>>> import numpy as np
>>> import numpy.linalg as la
>>> np.set_printoptions(precision=2, suppress=True, linewidth=140, floatmode="fixed")
>>> feats = np.load("data.npy")
>>> feats
array([[ 0.02,  4.27,  0.00,  2.83,  2.86,  0.03,  4.21],
       [ 0.00, -0.92, -0.02, -0.64, -0.63,  0.01, -0.91],
       [-0.03, -1.96,  0.03, -1.31, -1.31,  0.02, -1.97],
       [ 0.01, -0.87,  0.01, -0.61, -0.55, -0.02, -0.88],
       [-0.01, -3.74, -0.01, -2.49, -2.50, -0.01, -3.76],
       [-0.01,  1.37, -0.02,  0.88,  0.93,  0.01,  1.32],
       [ 0.01,  8.86, -0.02,  5.91,  5.91,  0.01,  8.90],
       [ 0.01, -3.82, -0.03, -2.53, -2.56, -0.02, -3.83],
       [ 0.03, -6.91, -0.02, -4.61, -4.60, -0.02, -6.86],
       [ 0.01, -4.27, -0.02, -2.84, -2.86,  0.03, -4.22],
       [ 0.02, -1.32,  0.03, -0.87, -0.88,  0.01, -1.31],
       [-0.02, -5.46,  0.01, -3.61, -3.65, -0.02, -5.48],
       [-0.01, -3.28,  0.00, -2.14, -2.18,  0.01, -3.30],
       [-0.01,  4.67,  0.00,  3.16,  3.13, -0.01,  4.68],
       [ 0.04, -9.97, -0.01, -6.67, -6.65, -0.02, -9.96],
       [-0.03,  0.90,  0.00,  0.61,  0.61,  0.02,  0.86],
       [ 0.00,  0.60,  0.04,  0.40,  0.43,  0.03,  0.62],
       [ 0.01, -2.62, -0.02, -1.77, -1.75, -0.01, -2.64]])
>>> D = la.norm(feats[:, None] - feats[None], axis=-1)
>>> np.flatnonzero(D[16] < D.mean() / 2)
array([ 1,  3,  5, 10, 15, 16])
>>> print(D.mean(axis=1).argmax())
6
>>> la.matrix_rank(D ** 2)
np.int64(9)
>>> D[16].round(6).argsort(kind="stable")[:4]
array([16, 15,  5,  3])
>>> (D + 1e9 * np.eye(18)).round(6).argmin(axis=1)
array([13,  3, 10,  1,  7, 15, 13,  4, 11,  7,  1,  9,  4,  0,  8, 16, 15, 12])
>>> U, sigma, Vt = la.svd(feats, full_matrices=False)
>>> sigma
array([32.70,  0.12,  0.09,  0.09,  0.07,  0.06,  0.03])
>>> np.round(U.T @ feats @ Vt.T, 2) + 0
array([[32.70,  0.00,  0.00,  0.00,  0.00,  0.00,  0.00],
       [ 0.00,  0.12,  0.00,  0.00,  0.00,  0.00,  0.00],
       [ 0.00,  0.00,  0.09,  0.00,  0.00,  0.00,  0.00],
       [ 0.00,  0.00,  0.00,  0.09,  0.00,  0.00,  0.00],
       [ 0.00,  0.00,  0.00,  0.00,  0.07,  0.00,  0.00],
       [ 0.00,  0.00,  0.00,  0.00,  0.00,  0.06,  0.00],
       [ 0.00,  0.00,  0.00,  0.00,  0.00,  0.00,  0.03]])
>>> np.round(Vt @ Vt.T, 2) + 0
array([[1.00, 0.00, 0.00, 0.00, 0.00, 0.00, 0.00],
       [0.00, 1.00, 0.00, 0.00, 0.00, 0.00, 0.00],
       [0.00, 0.00, 1.00, 0.00, 0.00, 0.00, 0.00],
       [0.00, 0.00, 0.00, 1.00, 0.00, 0.00, 0.00],
       [0.00, 0.00, 0.00, 0.00, 1.00, 0.00, 0.00],
       [0.00, 0.00, 0.00, 0.00, 0.00, 1.00, 0.00],
       [0.00, 0.00, 0.00, 0.00, 0.00, 0.00, 1.00]])
>>> np.round(np.sqrt((sigma ** 2).sum()), 2), np.round(la.norm(feats), 2)
(np.float64(32.7), np.float64(32.7))
